$ python3 -q
>>> import numpy as np
>>> from numpy import linalg as LA
>>> np.set_printoptions(precision=3, suppress=True, linewidth=100)
>>> J = np.loadtxt("layer15.csv", delimiter=",")
>>> print(J)
[[0.5   0.1   0.4  ]
 [0.333 0.556 0.111]
 [0.    0.429 0.571]]
>>> x0 = np.array([3, 1, 1])
>>> y = J @ x0
>>> y
array([2.   , 1.666, 1.   ])
>>> np.round(LA.solve(J.T, J[1]), 3) + 0
array([0., 1., 0.])
>>> LA.solve(J, y)
array([3., 1., 1.])
>>> LA.solve(J, 4 * y)
array([12.,  4.,  4.])
>>> LA.solve(J, J[:, 0])
array([1., 0., 0.])
>>> Y = LA.inv(J)
>>> Y
array([[ 1.559,  0.662, -1.221],
       [-1.099,  1.65 ,  0.449],
       [ 0.825, -1.239,  1.414]])
>>> print(np.round(LA.inv(Y), 3) + 0)
[[0.5   0.1   0.4  ]
 [0.333 0.556 0.111]
 [0.    0.429 0.571]]
>>> print(LA.det(J) * Y)
[[ 0.27   0.115 -0.211]
 [-0.19   0.285  0.078]
 [ 0.143 -0.215  0.245]]
>>> Y = J / LA.norm(J, axis=1, keepdims=True)
>>> C2 = Y @ Y.T
>>> (np.abs(C2) > 0.9).astype(int)
array([[1, 0, 0],
       [0, 1, 0],
       [0, 0, 1]])
>>> C2
array([[1.   , 0.625, 0.586],
       [0.625, 1.   , 0.643],
       [0.586, 0.643, 1.   ]])
>>> LA.norm(Y, axis=1)
array([1., 1., 1.])
>>> (C2 - 2 * np.eye(3)).round(6).argmax(axis=1)
array([1, 2, 1])
>>> np.argwhere(np.triu(np.abs(C2) > 0.95, 1))
array([], shape=(0, 2), dtype=int64)
>>> K = np.load("case0.npy")
>>> K
array([[0, 0, 0, 0],
       [0, 7, 0, 0],
       [0, 0, 2, 0],
       [0, 0, 0, 0]])
>>> print(np.flatnonzero(LA.matrix_power((K != 0) + (K.T != 0) + np.eye(4), 4)[0]))
[0]
>>> np.round(LA.det(K), 3)
np.float64(0.0)
>>> (LA.matrix_power((K != 0) + (K.T != 0) + np.eye(4), 4) > 0).astype(int)
array([[1, 0, 0, 0],
       [0, 1, 0, 0],
       [0, 0, 1, 0],
       [0, 0, 0, 1]])
>>> print((K != 0).astype(int))
[[0 0 0 0]
 [0 1 0 0]
 [0 0 1 0]
 [0 0 0 0]]
>>> K @ K
array([[ 0,  0,  0,  0],
       [ 0, 49,  0,  0],
       [ 0,  0,  4,  0],
       [ 0,  0,  0,  0]])
>>> np.sort(LA.eigvals(K).real)
array([0., 0., 2., 7.])
>>> np.abs(K).max()
np.int64(7)
>>> K.shape
(4, 4)
>>> np.diff(K, axis=0)
array([[ 0,  7,  0,  0],
       [ 0, -7,  2,  0],
       [ 0,  0, -2,  0]])
>>> K - K[0]
array([[0, 0, 0, 0],
       [0, 7, 0, 0],
       [0, 0, 2, 0],
       [0, 0, 0, 0]])
>>> print(np.unravel_index(np.abs(K).argmax(), K.shape))
(np.int64(1), np.int64(1))
>>> X = np.load("arr.npy")
>>> X
array([[ 30.203,  29.354, -18.234],
       [ 31.726,  30.833, -20.081],
       [ 30.636,  30.01 , -19.487],
       [ 29.88 ,  29.596, -19.79 ],
       [ 29.405,  27.794, -19.856],
       [ 27.714,  31.135, -20.142],
       [ 29.618,  28.674, -19.952],
       [ 29.686,  30.364, -19.298],
       [ 30.173,  29.499, -21.669],
       [ 28.522,  28.343, -21.007],
       [ 30.821,  30.023, -18.69 ]])
>>> C = X[[1, 7]].astype(float)
>>> for _ in range(5):
...     lab = LA.norm(X[:, None] - C, axis=-1).argmin(axis=1)
...     C = np.array([X[lab == j].mean(axis=0) for j in range(2)])
... 
>>> lab
array([1, 0, 1, 1, 1, 1, 1, 1, 1, 1, 1])
>>> np.bincount(lab)
array([ 1, 10])
>>> hat = X @ LA.solve(X.T @ X, X.T)
>>> np.diag(hat)
array([0.271, 0.155, 0.133, 0.091, 0.244, 0.837, 0.137, 0.184, 0.32 , 0.36 , 0.267])
>>> round(np.trace(hat), 3)
np.float64(3.0)
>>> np.round(LA.eigvalsh(hat), 3) + 0
array([0., 0., 0., 0., 0., 0., 0., 0., 1., 1., 1.])
>>> Uu, s, VT = LA.svd(X)
>>> s
array([154.211,   3.591,   2.948])
>>> Y = Uu[:, :1] @ np.diag(s[:1]) @ VT[:1]
>>> round(np.abs(X - Y).max(), 3)
np.float64(1.97)
>>> LA.matrix_rank(Y)
np.int64(1)
>>> round(float(LA.norm(X - Y) / LA.norm(X)), 3)
0.03
>>> round(float(LA.norm(X - Y, 2)), 3), np.round(s[1], 3)
(3.591, np.float64(3.591))
>>> LA.matrix_rank(X, rtol=0.05)
np.int64(1)
>>> LA.cond(X) > 100
np.False_
>>> np.abs(LA.svd(X)[2][-1])
array([0.588, 0.766, 0.258])
>>> u = np.array([-4, -3])
>>> np.convolve(X[8], u)
array([-120.692, -208.515,   -1.821,   65.007])
>>> np.correlate(X[8], X[2], "full")
array([-587.981,  330.645, 2231.909,  253.445, -663.851])
>>> F = np.loadtxt("w.csv", delimiter=",")
>>> F
array([[ 0.,  1., -8., -5.],
       [-1.,  0.,  2.,  5.],
       [ 8., -2.,  0.,  3.],
       [ 5., -5., -3.,  0.]])
>>> u = np.array([1, 2, 0, 2])
>>> Y = F + np.outer(u, np.eye(4)[1])
>>> LA.matrix_rank(Y - F)
np.int64(1)
>>> round(LA.det(Y) / LA.det(F), 3), np.round(1 + LA.solve(F, u)[1], 3)
(np.float64(0.606), np.float64(0.606))
>>> LA.matrix_rank(LA.inv(Y) - LA.inv(F), tol=1e-8)
np.int64(1)
>>> np.round(LA.det(2 * F), 3), round(float(LA.det(F)), 3)
(np.float64(17424.0), 1089.0)
>>> print(np.round(np.poly(F), 3) + 0)
[   1.    0.  128.    0. 1089.]
>>> round(float(LA.det(F[::-1])), 3)
1089.0
>>> np.round(LA.det(F.T), 3)
np.float64(1089.0)
>>> np.round(LA.eigvals(F).sum().real, 3)
np.float64(0.0)
>>> mat = np.load("block2.npy")
>>> print(mat)
[[-0.185  0.791 -0.35 ]
 [-0.891 -0.265 -0.785]
 [-0.544 -1.747 -0.008]
 [-1.221  0.629 -1.154]
 [-0.768 -0.969 -0.358]
 [ 0.071  2.078 -0.61 ]
 [-0.192 -1.32   0.195]
 [ 1.114 -0.563  1.193]
 [-0.872 -1.057 -0.456]
 [ 0.002 -0.061 -0.014]
 [ 0.43   2.613 -0.448]
 [ 0.066 -2.174  0.532]
 [ 0.417 -1.544  0.744]
 [-1.19   0.607 -1.16 ]
 [-0.741  1.148 -0.898]
 [-0.048  0.073 -0.052]]
>>> print(round(LA.norm(mat, "nuc"), 3))
9.263
>>> np.round(LA.norm(mat[10], 1), 3), np.round(LA.norm(mat[10], np.inf), 3)
(np.float64(3.491), np.float64(2.613))
>>> round(LA.norm(mat, 2), 3)
np.float64(5.537)
>>> round(float(LA.norm(mat, 1)), 3), np.round(LA.norm(mat, np.inf), 3)
(17.639, np.float64(3.491))
>>> round(LA.norm(mat) ** 2 / LA.norm(mat, 2) ** 2, 3)
np.float64(1.41)
>>> C = mat[[1, 11]].astype(float)
>>> for _ in range(4):
...     lab = LA.norm(mat[:, None] - C, axis=-1).argmin(axis=1)
...     C = np.array([mat[lab == j].mean(axis=0) for j in range(2)])
... 
>>> lab
array([0, 0, 1, 0, 1, 0, 1, 1, 1, 0, 0, 1, 1, 0, 0, 0])
>>> C
array([[-0.419,  0.846, -0.608],
       [-0.111, -1.339,  0.263]])
>>> print(np.bincount(lab))
[9 7]
>>> print(C[1] - C[0])
[ 0.308 -2.185  0.871]
>>> Y = np.c_[mat[:, :1] @ np.array([[1]]), np.array([1, 8, 3, 2, 1, 4, 4, 2, 5, 9, 7, 4, 9, 7, 5, 6])]
>>> Y
array([[-0.185,  1.   ],
       [-0.891,  8.   ],
       [-0.544,  3.   ],
       [-1.221,  2.   ],
       [-0.768,  1.   ],
       [ 0.071,  4.   ],
       [-0.192,  4.   ],
       [ 1.114,  2.   ],
       [-0.872,  5.   ],
       [ 0.002,  9.   ],
       [ 0.43 ,  7.   ],
       [ 0.066,  4.   ],
       [ 0.417,  9.   ],
       [-1.19 ,  7.   ],
       [-0.741,  5.   ],
       [-0.048,  6.   ]])
>>> np.round(LA.norm(Y - mat @ LA.lstsq(mat, Y)[0], axis=0), 3) + 0
array([ 0.  , 18.31])
>>> def softmax(z):
...     e = np.exp(z - z.max(axis=-1, keepdims=True))
...     return e / e.sum(axis=-1, keepdims=True)
... 
>>> softmax(mat[1] + 5)
array([0.251, 0.47 , 0.279])
>>> S = mat @ mat.T / np.sqrt(3)
>>> softmax(S)[1] @ mat
array([-0.589, -0.127, -0.475])
>>> softmax(S).round(6).argmax(axis=1)
array([10,  3, 11,  3,  2, 10, 11,  7,  2, 11, 10, 11, 11,  3, 10, 10])
>>> arr = np.tanh(np.array([[-0.8, -0.7],
...     [-0.4, 1.0],
...     [-1.9, 1.4],
...     [-0.5, 1.9],
...     [-0.3, -0.3],
...     [-0.8, -0.9],
...     [-0.1, -0.1],
...     [-0.4, -0.3],
...     [1.5, 1.1],
...     [0.4, -0.5],
...     [0.7, -1.3],
...     [0.4, -0.8],
...     [0.1, -0.7],
...     [0.5, 0.3],
...     [-1.3, -1.5],
...     [-1.4, 0.5],
...     [0.0, 0.2],
...     [-1.2, -0.4],
...     [-1.3, -1.2],
...     [1.9, 0.7],
...     [1.7, 1.3],
...     [0.1, -0.1],
...     [0.1, 1.1]]) @ np.array([[-0.1, 0.4, -1.4], [-0.9, -0.2, 0.4]]))
>>> arr
array([[ 0.611, -0.178,  0.686],
       [-0.696, -0.345,  0.744],
       [-0.789, -0.778,  0.997],
       [-0.93 , -0.523,  0.898],
       [ 0.291, -0.06 ,  0.291],
       [ 0.711, -0.139,  0.641],
       [ 0.1  , -0.02 ,  0.1  ],
       [ 0.3  , -0.1  ,  0.414],
       [-0.814,  0.363, -0.93 ],
       [ 0.388,  0.254, -0.641],
       [ 0.8  ,  0.493, -0.905],
       [ 0.592,  0.31 , -0.706],
       [ 0.551,  0.178, -0.397],
       [-0.31 ,  0.139, -0.523],
       [ 0.901, -0.217,  0.84 ],
       [-0.3  , -0.578,  0.974],
       [-0.178, -0.04 ,  0.08 ],
       [ 0.446, -0.38 ,  0.909],
       [ 0.837, -0.273,  0.872],
       [-0.675,  0.551, -0.983],
       [-0.872,  0.397, -0.953],
       [ 0.08 ,  0.06 , -0.178],
       [-0.762, -0.178,  0.291]])
>>> theta = np.radians(90)
>>> R = np.eye(4)
>>> R[2, 2] = R[0, 0] = np.cos(theta)
>>> R[2, 0], R[0, 2] = -np.sin(theta), np.sin(theta)
>>> print(R.round(3) + 0)
[[ 0.  0.  1.  0.]
 [ 0.  1.  0.  0.]
 [-1.  0.  0.  0.]
 [ 0.  0.  0.  1.]]
>>> Y = K @ R.T
>>> np.allclose(LA.norm(K, axis=1), LA.norm(Y, axis=1))
True
